$ ipython --no-banner

In [1]: import numpy as np

In [2]: np.set_printoptions(precision=2, suppress=True, linewidth=120)

In [3]: def rd(a):
   ...:     return np.round(a, 2) + 0
   ...: 

In [4]: F = np.array([[1, -2, 2, 1, 2, 4, -4],
   ...:     [-4, 1, -2, 2, 1, 2, 4],
   ...:     [4, -4, 1, -2, 2, 1, 2],
   ...:     [2, 4, -4, 1, -2, 2, 1],
   ...:     [1, 2, 4, -4, 1, -2, 2],
   ...:     [2, 1, 2, 4, -4, 1, -2],
   ...:     [-2, 2, 1, 2, 4, -4, 1]])

In [5]: F
Out[5]: 
array([[ 1, -2,  2,  1,  2,  4, -4],
       [-4,  1, -2,  2,  1,  2,  4],
       [ 4, -4,  1, -2,  2,  1,  2],
       [ 2,  4, -4,  1, -2,  2,  1],
       [ 1,  2,  4, -4,  1, -2,  2],
       [ 2,  1,  2,  4, -4,  1, -2],
       [-2,  2,  1,  2,  4, -4,  1]])

In [6]: other = np.array([[2, 0, 0],
   ...:     [2, 1, 0],
   ...:     [2, 1, 0],
   ...:     [2, 0, 2],
   ...:     [0, 0, 0],
   ...:     [1, 0, 1],
   ...:     [0, 0, 0]])

In [7]: np.einsum("ik,kj->ij", F, other)
Out[7]: 
array([[  8,   0,   6],
       [ -4,  -1,   6],
       [ -1,  -3,  -3],
       [  8,   0,   4],
       [  4,   6, -10],
       [ 19,   3,   9],
       [  2,   3,   0]])

In [8]: np.allclose(F, F.T)
Out[8]: False

In [9]: rd(np.sort(np.abs(np.linalg.eigvals(F))))
Out[9]: array([3.79, 3.79, 4.  , 6.83, 6.83, 9.59, 9.59])

In [10]: rd(np.linalg.det(F))
Out[10]: np.float64(246964.0)

In [11]: np.linalg.matrix_power(F, 2)
Out[11]: 
array([[ 37,  -8,  16,  -6, -28,  20, -15],
       [-15,  37,  -8,  16,  -6, -28,  20],
       [ 20, -15,  37,  -8,  16,  -6, -28],
       [-28,  20, -15,  37,  -8,  16,  -6],
       [ -6, -28,  20, -15,  37,  -8,  16],
       [ 16,  -6, -28,  20, -15,  37,  -8],
       [ -8,  16,  -6, -28,  20, -15,  37]])

In [12]: rng = np.random.default_rng(1089)

In [13]: other = F + rng.integers(-2, 3, (7, 4)) @ rng.integers(-2, 3, (4, 7))

In [14]: other
Out[14]: 
array([[ 10, -12,   1,   4,  -5,  12,   1],
       [ -1,   3,   1,   9,  -7,   4,   8],
       [  5,  -2,   1,   5,  -5,   7,   5],
       [  1,   6,  -3,   2,  -3,   0,   2],
       [  3,   6,   6,   4,  -6,   4,   3],
       [  2,   1,   2,   0,   2,   1,  -8],
       [  1,   4,   2,   7,   1,   4,  -2]])

In [15]: np.linalg.matrix_rank(other - F, tol=1e-8)
Out[15]: np.int64(4)

In [16]: rd(np.linalg.svd(other - F, compute_uv=False))
Out[16]: array([26.71, 14.18, 10.05,  3.53,  0.  ,  0.  ,  0.  ])

In [17]: other - F
Out[17]: 
array([[  9, -10,  -1,   3,  -7,   8,   5],
       [  3,   2,   3,   7,  -8,   2,   4],
       [  1,   2,   0,   7,  -7,   6,   3],
       [ -1,   2,   1,   1,  -1,  -2,   1],
       [  2,   4,   2,   8,  -7,   6,   1],
       [  0,   0,   0,  -4,   6,   0,  -6],
       [  3,   2,   1,   5,  -3,   8,  -3]])

In [18]: q, r_ = np.linalg.qr(other)

In [19]: rd(np.abs(np.diag(r_)))
Out[19]: array([11.87, 13.07,  6.06, 10.01,  7.03,  0.35,  1.16])

In [20]: rd(q.T @ q)
Out[20]: 
array([[1., 0., 0., 0., 0., 0., 0.],
       [0., 1., 0., 0., 0., 0., 0.],
       [0., 0., 1., 0., 0., 0., 0.],
       [0., 0., 0., 1., 0., 0., 0.],
       [0., 0., 0., 0., 1., 0., 0.],
       [0., 0., 0., 0., 0., 1., 0.],
       [0., 0., 0., 0., 0., 0., 1.]])

In [21]: rd(abs(r_[0, 0])), rd(np.linalg.norm(other[:, 0]))
Out[21]: (np.float64(11.87), np.float64(11.87))

In [22]: q.shape, r_.shape
Out[22]: ((7, 7), (7, 7))

In [23]: vec = np.array([-2, 0, -2, 0, 0, 3, -3])

In [24]: rhs = F @ vec

In [25]: rhs
Out[25]: array([ 18,   6, -13,   7, -22,   1, -13])

In [26]: rd(np.linalg.solve(F, F[:, 2]))
Out[26]: array([0., 0., 1., 0., 0., 0., 0.])

In [27]: rd(np.linalg.solve(F, 3 * rhs))
Out[27]: array([-6.,  0., -6.,  0.,  0.,  9., -9.])

In [28]: feats = np.load("a.npy")

In [29]: rd(feats)
Out[29]: 
array([[0.5 , 0.  , 0.  , 0.  , 0.  , 0.  , 0.25, 0.25, 0.  , 0.  ],
       [0.  , 0.4 , 0.2 , 0.  , 0.2 , 0.  , 0.2 , 0.  , 0.  , 0.  ],
       [0.  , 0.17, 0.17, 0.17, 0.  , 0.17, 0.  , 0.17, 0.17, 0.  ],
       [0.  , 0.  , 0.  , 0.33, 0.33, 0.  , 0.  , 0.  , 0.  , 0.33],
       [0.  , 0.  , 0.  , 0.25, 0.25, 0.  , 0.25, 0.  , 0.25, 0.  ],
       [0.  , 0.  , 0.  , 0.2 , 0.2 , 0.2 , 0.2 , 0.  , 0.2 , 0.  ],
       [0.2 , 0.2 , 0.2 , 0.  , 0.2 , 0.  , 0.2 , 0.  , 0.  , 0.  ],
       [0.25, 0.  , 0.25, 0.  , 0.  , 0.  , 0.  , 0.25, 0.25, 0.  ],
       [0.  , 0.  , 0.  , 0.  , 0.  , 0.  , 0.  , 0.33, 0.33, 0.33],
       [0.  , 0.  , 0.  , 0.  , 0.  , 0.  , 0.  , 0.  , 0.5 , 0.5 ]])

In [30]: # rows sum to 1

In [31]: rd(np.linalg.matrix_power(feats, 100))
Out[31]: 
array([[0.11, 0.04, 0.07, 0.04, 0.05, 0.02, 0.06, 0.16, 0.25, 0.19],
       [0.11, 0.04, 0.07, 0.04, 0.05, 0.02, 0.06, 0.16, 0.25, 0.19],
       [0.11, 0.04, 0.07, 0.04, 0.05, 0.02, 0.06, 0.16, 0.25, 0.19],
       [0.11, 0.04, 0.07, 0.04, 0.05, 0.02, 0.06, 0.16, 0.25, 0.19],
       [0.11, 0.04, 0.07, 0.04, 0.05, 0.02, 0.06, 0.16, 0.25, 0.19],
       [0.11, 0.04, 0.07, 0.04, 0.05, 0.02, 0.06, 0.16, 0.25, 0.19],
       [0.11, 0.04, 0.07, 0.04, 0.05, 0.02, 0.06, 0.16, 0.25, 0.19],
       [0.11, 0.04, 0.07, 0.04, 0.05, 0.02, 0.06, 0.16, 0.25, 0.19],
       [0.11, 0.04, 0.07, 0.04, 0.05, 0.02, 0.06, 0.16, 0.25, 0.19],
       [0.11, 0.04, 0.07, 0.04, 0.05, 0.02, 0.06, 0.16, 0.25, 0.19]])

In [32]: rd(feats.sum(axis=1))
Out[32]: array([1., 1., 1., 1., 1., 1., 1., 1., 1., 1.])

In [33]: rd(np.sort(np.abs(np.linalg.eigvals(feats)))[::-1])
Out[33]: array([1.  , 0.7 , 0.7 , 0.4 , 0.4 , 0.21, 0.21, 0.17, 0.17, 0.02])

In [34]: feats @ np.ones(10)
Out[34]: array([1., 1., 1., 1., 1., 1., 1., 1., 1., 1.])

In [35]: pr = np.eye(10)[3]

In [36]: for _ in range(6):
    ...:     pr = pr @ feats
    ...:     print(pr.round(2))
    ...: 
[0.   0.   0.   0.33 0.33 0.   0.   0.   0.   0.33]
[0.   0.   0.   0.19 0.19 0.   0.08 0.   0.25 0.28]
[0.02 0.02 0.02 0.11 0.13 0.   0.07 0.08 0.27 0.29]
[0.04 0.02 0.04 0.07 0.09 0.   0.05 0.12 0.29 0.27]
[0.06 0.03 0.05 0.05 0.06 0.01 0.05 0.14 0.29 0.26]
[0.08 0.03 0.06 0.04 0.05 0.01 0.05 0.16 0.29 0.24]
